In [1]: import numpy as np

In [2]: import numpy.linalg as la

In [3]: np.set_printoptions(precision=1, suppress=True, linewidth=140, legacy="1.25")

In [4]: M = np.load("data.npy")

In [5]: M
Out[5]: 
array([[-17.8, -11.4, -12.3,  -8.2, -17.7],
       [ -9.8,  -5.7,  -5.5,  -3.9,  -9.3],
       [ -0.1,   2.2,   5.9,   7.6,   1.8],
       [  8.9,   6. ,   6.1,   4.4,   9. ],
       [ -9.4,  -6. ,  -6.4,  -4.2,  -8.8],
       [ 17.9,  16.4,  23.8,  24. ,  21.7],
       [-18. , -15.8, -24.2, -24.2, -22.3],
       [-17.6, -11.9, -12.3,  -8. , -18.4],
       [ 18.2,   8. ,  -0.1,  -8.1,  13.1],
       [ -0.5,  -4.2, -12. , -16.7,  -3.9],
       [-18. ,  -9.7,  -6.3,   0.5, -15.8],
       [ 17.4,  12.3,  11.2,   8.2,  17.6],
       [ 18.3,   8.1,  -0.3,  -7.4,  14. ]])

In [6]: cent = M[[7, 1]].astype(float)

In [7]: for _ in range(5):
   ...:     labels = la.norm(M[:, None] - cent, axis=-1).argmin(axis=1)
   ...:     cent = np.array([M[labels == j].mean(axis=0) for j in range(2)])
   ...: 

In [8]: labels
Out[8]: array([0, 0, 1, 1, 0, 1, 0, 0, 1, 0, 0, 1, 1])

In [9]: cent
Out[9]: 
array([[-13. ,  -9.2, -11.3,  -9.2, -13.7],
       [ 13.4,   8.8,   7.8,   4.8,  12.9]])

In [10]: np.abs(cent[1] - cent[0]).argmax()
Out[10]: 4

In [11]: np.bincount(labels)
Out[11]: array([7, 6])

In [12]: cent[1] - cent[0]
Out[12]: array([26.4, 18.1, 19.1, 14. , 26.6])

In [13]: K = np.load("dump.npy")

In [14]: K.round(1) + 0
Out[14]: 
array([[-4. ,  1.6,  1.1, -1.9,  0.2, -6.1,  5.1,  3.6, -0.5],
       [ 3.7, -0.8, -1.1,  3.3, -0.3,  5.2, -5.7, -3.8,  0. ],
       [-4. ,  2.8,  1.1,  1. ,  0. , -7.2,  3.4,  2.8, -1.5],
       [-4. ,  3.1,  1. ,  1.7,  0. , -7.3,  2.9,  2.5, -1.7],
       [-1.1,  3.6,  0.1,  7.1, -0.4, -4.2, -3.1, -1.2, -2.6],
       [-0.4, -2.8,  0.3, -7.4,  0.5,  1.7,  4.8,  2.4,  2.3],
       [-3.8,  1. ,  1.1, -3. ,  0.3, -5.4,  5.5,  3.7, -0.1],
       [ 0.6,  2.7, -0.3,  7.4, -0.5, -1.3, -5. , -2.6, -2.2],
       [ 0.8, -3.5, -0.1, -7.2,  0.5,  3.8,  3.4,  1.4,  2.6],
       [ 1.8,  1.7, -0.6,  6.8, -0.5,  0.8, -5.7, -3.3, -1.7],
       [ 2. , -3.8, -0.4, -6.3,  0.4,  5.5,  1.7,  0.2,  2.7],
       [ 4. , -1.6, -1.1,  2. , -0.2,  6.1, -5.1, -3.6,  0.5],
       [ 1.7, -3.8, -0.3, -6.7,  0.4,  5. ,  2.3,  0.6,  2.7],
       [ 3.5, -3.6, -0.9, -3.6,  0.2,  7.2, -1.4, -1.7,  2.2],
       [-4. ,  1.6,  1.1, -1.9,  0.2, -6.1,  5.1,  3.6, -0.6],
       [-0.9, -2.5,  0.4, -7.3,  0.5,  0.8,  5.2,  2.8,  2.1],
       [ 0.2,  3. , -0.2,  7.4, -0.5, -2.2, -4.5, -2.2, -2.4],
       [ 0.1,  3. , -0.2,  7.4, -0.5, -2.2, -4.5, -2.2, -2.4],
       [ 2. ,  1.6, -0.7,  6.6, -0.5,  1.2, -5.8, -3.4, -1.6],
       [-4.1,  2.7,  1.1,  0.8,  0. , -7.1,  3.6,  2.9, -1.4],
       [ 0.8,  2.6, -0.4,  7.3, -0.5, -1.1, -5.1, -2.7, -2.2],
       [-2.5, -1. ,  0.8, -6. ,  0.4, -2.3,  6. ,  3.6,  1.2],
       [ 4.1, -2. , -1.1,  1.1, -0.2,  6.5, -4.7, -3.4,  0.8],
       [-1.8, -1.8,  0.6, -6.8,  0.5, -0.7,  5.7,  3.3,  1.7],
       [-1.5, -2. ,  0.6, -7. ,  0.5, -0.2,  5.6,  3.1,  1.9],
       [-3.9,  1.3,  1.1, -2.4,  0.2, -5.8,  5.3,  3.7, -0.4],
       [-4. ,  3. ,  1.1,  1.5,  0. , -7.2,  3.1,  2.6, -1.7],
       [ 2.3,  1.2, -0.8,  6.3, -0.5,  1.8, -6. , -3.5, -1.4],
       [-2.6,  3.9,  0.6,  5.6, -0.3, -6.3, -0.7,  0.4, -2.6],
       [ 1.2,  2.3, -0.5,  7.2, -0.5, -0.4, -5.4, -2.9, -2. ],
       [ 2. , -3.8, -0.4, -6.3,  0.4,  5.5,  1.7,  0.2,  2.7],
       [ 4. , -1.5, -1.1,  2.1, -0.2,  6. , -5.2, -3.6,  0.5],
       [ 3.4, -3.7, -0.9, -3.9,  0.2,  7.1, -1.1, -1.5,  2.3],
       [-3.3,  3.7,  0.8,  4.1, -0.2, -7. ,  0.9,  1.4, -2.3],
       [ 1.2,  2.2, -0.5,  7.2, -0.5, -0.3, -5.4, -2.9, -2. ],
       [-4.1,  2.3,  1.1, -0.4,  0.1, -6.8,  4.3,  3.2, -1.1],
       [ 2.8, -3.9, -0.7, -5.3,  0.3,  6.5,  0.3, -0.6,  2.5],
       [ 2.8, -3.9, -0.6, -5.3,  0.3,  6.4,  0.4, -0.6,  2.5],
       [-2.9,  3.8,  0.7,  5.2, -0.3, -6.5, -0.2,  0.7, -2.5],
       [ 0. , -3. ,  0.2, -7.4,  0.5,  2.3,  4.4,  2.1,  2.4],
       [ 3.1,  0.2, -1. ,  5. , -0.4,  3.6, -6. , -3.8, -0.7],
       [ 3.3, -3.7, -0.8, -4.2,  0.2,  7. , -0.8, -1.3,  2.3],
       [ 3.9, -3.2, -1. , -2.2,  0.1,  7.3, -2.6, -2.3,  1.8],
       [ 3.2, -3.8, -0.8, -4.6,  0.2,  6.8, -0.5, -1.1,  2.4],
       [-0.3, -2.9,  0.2, -7.4,  0.5,  2. ,  4.6,  2.3,  2.3],
       [ 2. , -3.8, -0.4, -6.4,  0.4,  5.5,  1.8,  0.3,  2.7],
       [-3.2,  3.7,  0.8,  4.4, -0.2, -6.9,  0.6,  1.2, -2.4],
       [ 0.2, -3.2,  0.1, -7.4,  0.5,  2.8,  4.1,  1.9,  2.5]])

In [15]: cen = K - K.mean(axis=0)

In [16]: vecs = la.svd(cen)[2][:2]

In [17]: out = cen - cen @ vecs.T @ vecs

In [18]: np.round(np.diag(vecs.T @ vecs), 1) + 0
Out[18]: array([0.2, 0.1, 0. , 0.6, 0. , 0.5, 0.4, 0.1, 0.1])

In [19]: (cen @ vecs.T).std(axis=0)
Out[19]: array([7.4, 6.7])

In [20]: U, sigma, Vh = la.svd(K)

In [21]: vecs = Vh[:(sigma > 1e-8).sum()]

In [22]: rng = np.random.default_rng(3935)

In [23]: x0 = K[45] + 3 * K[15] + rng.integers(2) * np.eye(9)[2]

In [24]: x0
Out[24]: array([ -0.8, -11.2,   0.8, -28.2,   1.9,   7.9,  17.3,   8.6,   9. ])

In [25]: round(float(la.norm(x0 - vecs.T @ vecs @ x0)), 1)
Out[25]: 0.0

In [26]: cen = K - K.mean(axis=0)

In [27]: U, sigma, Vh = la.svd(cen, full_matrices=False)

In [28]: sigma.round(1) + 0
Out[28]: array([51.2, 46.5,  0. ,  0. ,  0. ,  0. ,  0. ,  0. ,  0. ])

In [29]: (np.sign(U[:, 0]) == np.sign(U[0, 0])).astype(int)
Out[29]: 
array([1, 1, 1, 1, 1, 0, 1, 1, 0, 1, 0, 0, 0, 0, 1, 0, 1, 1, 1, 1, 1, 0, 0, 0, 0, 1, 1, 1, 1, 1, 0, 0, 0, 1, 1, 1, 0, 0, 1, 0, 1, 0, 0, 0,
       0, 0, 1, 0])

In [30]: np.round(cen.mean(axis=0), 1) + 0
Out[30]: array([0., 0., 0., 0., 0., 0., 0., 0., 0.])

In [31]: np.round(sigma ** 2 / (sigma ** 2).sum(), 1) + 0
Out[31]: array([0.5, 0.5, 0. , 0. , 0. , 0. , 0. , 0. , 0. ])

In [32]: np.searchsorted(np.cumsum(sigma ** 2) / (sigma ** 2).sum(), 0.9) + 1
Out[32]: 2

In [33]: np.abs(Vh[0]).argmax()
Out[33]: 3

In [34]: np.round((sigma ** 2).sum() ** 2 / (sigma ** 4).sum(), 1)
Out[34]: 2.0

In [35]: mat = np.load("run18.npy")

In [36]: mat
Out[36]: 
array([[ 2.4, -2. , -0.9,  0.4,  0.9, -1.2, -0.4, -0.1,  0.8, -0.2,  2.2],
       [-0.1,  1. , -0.1,  0.4, -0.1, -0.3,  0.5,  1.1, -0.4, -1.2, -1.2],
       [ 0.9, -0.4, -1.2,  0.2, -0.8, -0.7,  0.1, -1.3, -1.3,  1.1, -0.2],
       [ 1. ,  2.5,  0.7,  1.2, -1.1,  2.1, -0.6, -1.3, -0.2, -0.5,  1.2],
       [ 0.9,  2.9,  0.6,  0.7, -1.3,  2.4, -0.9, -2.2, -0.2, -1. ,  1.6],
       [ 0.4,  1.4, -0.4, -2.1, -0.1, -0.8, -0.1, -0.4,  0.6, -0.1,  0.1],
       [-0.9,  2.4, -0.8,  0.2, -0.5,  1.4, -0.8, -1.6,  0.1,  0. , -0.4],
       [-0.7, -1.3,  0.2,  0.3,  0.4, -0.6, -0.2, -0.8, -0.6,  1.4, -0.1],
       [-0.9,  0.5,  1.4,  0.7,  0.2, -1.4,  0.5, -0.3, -0.7,  0.7,  0.2],
       [ 0. ,  0.9, -0.5, -1.3, -1.2,  0.3,  0.8,  0.9,  1.8,  0. , -0.3]])

In [37]: out = np.array([[-1, 1],
    ...:     [-2, 1],
    ...:     [0, -2],
    ...:     [0, 2],
    ...:     [-1, -3],
    ...:     [-1, 3],
    ...:     [1, 2],
    ...:     [1, -3],
    ...:     [3, 2],
    ...:     [-2, 1],
    ...:     [2, 0]])

In [38]: mat @ out
Out[38]: 
array([[ 8.6, -2.4],
       [-1.1, -3. ],
       [-6.3,  6.2],
       [-6.1, 15.9],
       [-6.3, 18.5],
       [-0.6, -1.6],
       [-7.7, 12.6],
       [-2.3, -2.6],
       [-1.8, -5.4],
       [ 5.6,  6.3]])

In [39]: np.vstack([mat, out.T]).shape
Out[39]: (12, 11)

In [40]: out = mat / la.norm(mat, axis=1, keepdims=True)

In [41]: gram = out @ out.T

In [42]: np.argwhere(np.triu(np.abs(gram) > 0.95, 1))
Out[42]: array([[3, 4]])

In [43]: x0 = np.array([2, 2, 0, 1, 1, 1, 2, 0, 0, 2, 0])

In [44]: mat @ x0
Out[44]: array([-0.3,  0.4,  2.1,  7. ,  5.6,  0.2,  2.5, -1.5,  1.1,  1.2])

In [45]: (mat @ x0).argmax()
Out[45]: 3

In [46]: (mat * x0).sum(axis=1)
Out[46]: array([-0.3,  0.4,  2.1,  7. ,  5.6,  0.2,  2.5, -1.5,  1.1,  1.2])

In [47]: mat @ np.ones(11)
Out[47]: array([ 1.9, -0.4, -3.6,  5. ,  3.5, -1.5, -0.9, -2. ,  0.9,  1.4])

In [48]: mat @ np.eye(11)[10]
Out[48]: array([ 2.2, -1.2, -0.2,  1.2,  1.6,  0.1, -0.4, -0.1,  0.2, -0.3])

In [49]: out = mat + rng.integers(-2, 3, (10, 9)) @ rng.integers(-2, 3, (9, 11))

In [50]: out
Out[50]: 
array([[  9.4,  -1. ,   1.1,  -5.6,  -1.1,   0.8,   7.6,  10.9,   0.8,  -6.2,   4.2],
       [ -5.1,   0. ,  -7.1, -12.6,  -4.1, -12.3,   2.5, -11.9,   1.6,   1.8,   6.8],
       [  4.9,  -1.4,  -2.2,  -1.8,   5.2,  -3.7,  -4.9,  -0.3,   5.7,  -3.9,  -1.2],
       [  0. ,   4.5,  -4.3, -12.8,  -7.1,   2.1,  -5.6,  -1.3, -14.2,  10.5,   1.2],
       [  6.9,  -0.1,   4.6,   3.7,   0.7,  10.4,  -0.9,   6.8,  -3.2,   0. ,   0.6],
       [  2.4,   7.4,   4.6,   0.9,  -0.1,  -3.8,   0.9,   7.6,   6.6, -16.1,  -5.9],
       [ -8.9,  -3.6,   4.2,   0.2,   3.5,  -1.6,   9.2,  -9.6,   2.1,   4. ,  10.6],
       [  1.3,  -9.3,  -3.8,   2.3,   0.4,  -4.6,   0.8,   3.2,   5.4,  -3.6,   5.9],
       [  9.1,   3.5,  -4.6, -10.3,  -7.8,   4.6,  -2.5,  -1.3,  -8.7,  10.7,  -2.8],
       [ 13. ,   6.9,  -9.5,  -2.3,  -3.2,   8.3,  -6.2,   0.9,  -8.2,   8. ,  -7.3]])

In [51]: np.round(la.svd(out - mat, compute_uv=False), 1) + 0
Out[51]: array([42. , 36.2, 21.2, 19. , 14.8, 10.1,  7.9,  4.9,  1.8,  0. ])

In [52]: out - mat
Out[52]: 
array([[  7.,   1.,   2.,  -6.,  -2.,   2.,   8.,  11.,   0.,  -6.,   2.],
       [ -5.,  -1.,  -7., -13.,  -4., -12.,   2., -13.,   2.,   3.,   8.],
       [  4.,  -1.,  -1.,  -2.,   6.,  -3.,  -5.,   1.,   7.,  -5.,  -1.],
       [ -1.,   2.,  -5., -14.,  -6.,   0.,  -5.,   0., -14.,  11.,   0.],
       [  6.,  -3.,   4.,   3.,   2.,   8.,   0.,   9.,  -3.,   1.,  -1.],
       [  2.,   6.,   5.,   3.,   0.,  -3.,   1.,   8.,   6., -16.,  -6.],
       [ -8.,  -6.,   5.,   0.,   4.,  -3.,  10.,  -8.,   2.,   4.,  11.],
       [  2.,  -8.,  -4.,   2.,   0.,  -4.,   1.,   4.,   6.,  -5.,   6.],
       [ 10.,   3.,  -6., -11.,  -8.,   6.,  -3.,  -1.,  -8.,  10.,  -3.],
       [ 13.,   6.,  -9.,  -1.,  -2.,   8.,  -7.,   0., -10.,   8.,  -7.]])

In [53]: np.abs(out - mat).sum(axis=1)
Out[53]: array([47., 70., 36., 58., 40., 56., 61., 42., 69., 71.])

In [54]: out = np.array([[0, 0, 0, 0, 0, 2, 1],
    ...:     [3, 0, 2, 3, 0, 0, 3],
    ...:     [1, 0, 1, 2, 2, 0, 1],
    ...:     [3, 2, 3, 0, 2, 1, 0],
    ...:     [2, 2, 0, 1, 3, 0, 2],
    ...:     [2, 3, 0, 1, 1, 2, 2],
    ...:     [1, 3, 0, 2, 1, 2, 1]])

In [55]: m1 = np.tril(out)

In [56]: m1
Out[56]: 
array([[0, 0, 0, 0, 0, 0, 0],
       [3, 0, 0, 0, 0, 0, 0],
       [1, 0, 1, 0, 0, 0, 0],
       [3, 2, 3, 0, 0, 0, 0],
       [2, 2, 0, 1, 3, 0, 0],
       [2, 3, 0, 1, 1, 2, 0],
       [1, 3, 0, 2, 1, 2, 1]])

In [57]: x0 = np.array([0, 0, 1, 5, -2])

In [58]: rhs = M @ x0

In [59]: np.round(la.pinv(M) @ M, 1) + 0
Out[59]: 
array([[1., 0., 0., 0., 0.],
       [0., 1., 0., 0., 0.],
       [0., 0., 1., 0., 0.],
       [0., 0., 0., 1., 0.],
       [0., 0., 0., 0., 1.]])

In [60]: rhs
Out[60]: array([ -17.9,   -6.4,   40.3,   10.1,   -9.8,  100.4, -100.6,  -15.5,  -66.8,  -87.7,   27.8,   17. ,  -65.3])

In [61]: rhs = rhs + 0.1 * rng.normal(size=13)

In [62]: rhs
Out[62]: array([ -17.9,   -6.5,   40.3,   10. ,   -9.8,  100.4, -100.6,  -15.5,  -66.8,  -87.6,   27.9,   17. ,  -65.3])

In [63]: beta, *_ = la.lstsq(M, rhs)

In [64]: beta.round(1) + 0
Out[64]: array([ 0. , -0.1,  1. ,  5. , -2. ])

In [65]: np.round(M.T @ (rhs - M @ beta), 1) + 0
Out[65]: array([0., 0., 0., 0., 0.])

In [66]: np.round(la.norm(rhs - M @ beta), 1)
Out[66]: 0.2

In [67]: E = np.loadtxt("block8.csv", delimiter=",")

In [68]: E.round(1) + 0
Out[68]: 
array([[ 0.2,  0.2,  0. ,  0.1,  0.3,  0.1, -0.1,  0.1,  0.1],
       [ 0.2,  0.2,  0. ,  0.1,  0.3,  0.1, -0.1,  0.1,  0.1],
       [ 0. ,  0. ,  0. ,  0. ,  0.1,  0. ,  0. ,  0. ,  0. ],
       [ 0.1,  0.1,  0. ,  0. ,  0.1,  0. ,  0. ,  0. ,  0. ],
       [ 0.3,  0.3,  0.1,  0.1,  0.4,  0.1, -0.2,  0.1,  0.1],
       [ 0.1,  0.1,  0. ,  0. ,  0.1,  0.1, -0.1,  0. ,  0. ],
       [-0.1, -0.1,  0. ,  0. , -0.2, -0.1,  0.1,  0. ,  0. ],
       [ 0.1,  0.1,  0. ,  0. ,  0.1,  0. ,  0. ,  0. ,  0. ],
       [ 0.1,  0.1,  0. ,  0. ,  0.1,  0. ,  0. ,  0. ,  0. ]])

In [69]: # rows 3 and 7 are equal

In [70]: U, sigma, Vh = la.svd(m1)

In [71]: np.argmax(sigma[:-1] / (sigma[1:] + 1e-6)) + 1
Out[71]: 6

In [72]: out = U[:, :6] @ np.diag(sigma[:6]) @ Vh[:6]

In [73]: np.round(np.abs(m1 - out).max(), 1)
Out[73]: 0.0

In [74]: la.matrix_rank(m1, rtol=0.05)
Out[74]: 5

In [75]: round(float(la.norm(m1 - out, 2)), 1), round(sigma[6], 1)
Out[75]: (0.0, 0.0)

In [76]: round(float(np.abs(la.eigvals(E)).max()), 1)
Out[76]: 1.0

In [77]: np.trace(E)
Out[77]: 1.0

In [78]: np.round(la.matrix_power(E, 4), 1) + 0
Out[78]: 
array([[ 0.2,  0.2,  0. ,  0.1,  0.3,  0.1, -0.1,  0.1,  0.1],
       [ 0.2,  0.2,  0. ,  0.1,  0.3,  0.1, -0.1,  0.1,  0.1],
       [ 0. ,  0. ,  0. ,  0. ,  0.1,  0. ,  0. ,  0. ,  0. ],
       [ 0.1,  0.1,  0. ,  0. ,  0.1,  0. ,  0. ,  0. ,  0. ],
       [ 0.3,  0.3,  0.1,  0.1,  0.4,  0.1, -0.2,  0.1,  0.1],
       [ 0.1,  0.1,  0. ,  0. ,  0.1,  0.1, -0.1,  0. ,  0. ],
       [-0.1, -0.1,  0. ,  0. , -0.2, -0.1,  0.1,  0. ,  0. ],
       [ 0.1,  0.1,  0. ,  0. ,  0.1,  0. ,  0. ,  0. ,  0. ],
       [ 0.1,  0.1,  0. ,  0. ,  0.1,  0. ,  0. ,  0. ,  0. ]])

In [79]: round(float(la.det(E)), 1)
Out[79]: -0.0

In [80]: np.round((E + E.T) / 2, 1) + 0
Out[80]: 
array([[ 0.2,  0.2,  0. ,  0.1,  0.3,  0.1, -0.1,  0.1,  0.1],
       [ 0.2,  0.2,  0. ,  0.1,  0.3,  0.1, -0.1,  0.1,  0.1],
       [ 0. ,  0. ,  0. ,  0. ,  0.1,  0. ,  0. ,  0. ,  0. ],
       [ 0.1,  0.1,  0. ,  0. ,  0.1,  0. ,  0. ,  0. ,  0. ],
       [ 0.3,  0.3,  0.1,  0.1,  0.4,  0.1, -0.2,  0.1,  0.1],
       [ 0.1,  0.1,  0. ,  0. ,  0.1,  0.1, -0.1,  0. ,  0. ],
       [-0.1, -0.1,  0. ,  0. , -0.2, -0.1,  0.1,  0. ,  0. ],
       [ 0.1,  0.1,  0. ,  0. ,  0.1,  0. ,  0. ,  0. ,  0. ],
       [ 0.1,  0.1,  0. ,  0. ,  0.1,  0. ,  0. ,  0. ,  0. ]])

In [81]: np.allclose(E, E.T)
Out[81]: True
